$ python3 -q
>>> import numpy as np
>>> import numpy.linalg as la
>>> np.set_printoptions(suppress=True, linewidth=140)
>>> M = np.load("out0.npy")
>>> M.round(1)
array([[ 3.4, -0.7, -2.3,  0.8,  0.2, -0.2, -0.1],
       [-0.7,  3.7,  0.1,  0.7, -1.1,  0.8,  1.6],
       [-2.3,  0.1,  4.4,  0.7,  0.1,  0.5, -1. ],
       [ 0.8,  0.7,  0.7,  4.4, -2.3, -0.3, -1.2],
       [ 0.2, -1.1,  0.1, -2.3,  4.8,  0.2,  2.6],
       [-0.2,  0.8,  0.5, -0.3,  0.2,  5.7,  1.6],
       [-0.1,  1.6, -1. , -1.2,  2.6,  1.6,  3.6]])
>>> # symmetric, so the eigenvalues are real
>>> vals, V = la.eigvalsh(M)
Traceback (most recent call last):
  File "<python-input-6>", line 1, in <module>
    vals, V = la.eigvalsh(M)
    ^^^^^^^
ValueError: too many values to unpack (expected 2)
>>> vals, V = la.eigh(M)
>>> np.unique(vals.round(6) + 0, return_counts=True)[1]
array([1, 1, 1, 1, 1, 1, 1])
>>> np.round(V.T @ M @ V, 1) + 0
array([[0., 0., 0., 0., 0., 0., 0.],
       [0., 1., 0., 0., 0., 0., 0.],
       [0., 0., 3., 0., 0., 0., 0.],
       [0., 0., 0., 4., 0., 0., 0.],
       [0., 0., 0., 0., 6., 0., 0.],
       [0., 0., 0., 0., 0., 7., 0.],
       [0., 0., 0., 0., 0., 0., 9.]])
>>> np.abs(V[:, -1]).round(6).argmax()
np.int64(4)
>>> np.allclose(M[:-1].T @ la.lstsq(M[:-1].T, M[-1])[0], M[-1])
True
>>> la.lstsq(M[:-1].T, M[-1])[2]
np.int32(6)
>>> np.unique(M.round(6), axis=0).shape
(7, 7)
>>> np.round(M @ la.pinv(M) @ M, 1)
array([[ 3.4, -0.7, -2.3,  0.8,  0.2, -0.2, -0.1],
       [-0.7,  3.7,  0.1,  0.7, -1.1,  0.8,  1.6],
       [-2.3,  0.1,  4.4,  0.7,  0.1,  0.5, -1. ],
       [ 0.8,  0.7,  0.7,  4.4, -2.3, -0.3, -1.2],
       [ 0.2, -1.1,  0.1, -2.3,  4.8,  0.2,  2.6],
       [-0.2,  0.8,  0.5, -0.3,  0.2,  5.7,  1.6],
       [-0.1,  1.6, -1. , -1.2,  2.6,  1.6,  3.6]])
>>> np.abs(np.diag(la.qr(M)[1])) > 1e-9
array([ True,  True,  True,  True,  True,  True, False])
>>> round(float(np.trace(la.pinv(M) @ M)), 1)
6.0
>>> Uu, sigma, vt = la.svd(M)
>>> np.argmax(sigma[:-1] / (sigma[1:] + 1e-6)) + 1
np.int64(6)
>>> out = Uu[:, :6] @ np.diag(sigma[:6]) @ vt[:6]
>>> np.round(np.abs(M - out).max(), 1)
np.float64(0.0)
>>> out.round(1)
array([[ 3.4, -0.7, -2.3,  0.8,  0.2, -0.2, -0.1],
       [-0.7,  3.7,  0.1,  0.7, -1.1,  0.8,  1.6],
       [-2.3,  0.1,  4.4,  0.7,  0.1,  0.5, -1. ],
       [ 0.8,  0.7,  0.7,  4.4, -2.3, -0.3, -1.2],
       [ 0.2, -1.1,  0.1, -2.3,  4.8,  0.2,  2.6],
       [-0.2,  0.8,  0.5, -0.3,  0.2,  5.7,  1.6],
       [-0.1,  1.6, -1. , -1.2,  2.6,  1.6,  3.6]])
>>> round(la.norm(M - out, 2), 1), round(float(sigma[6]), 1)
(np.float64(0.0), 0.0)
>>> la.matrix_rank(M, rtol=0.05)
np.int64(6)
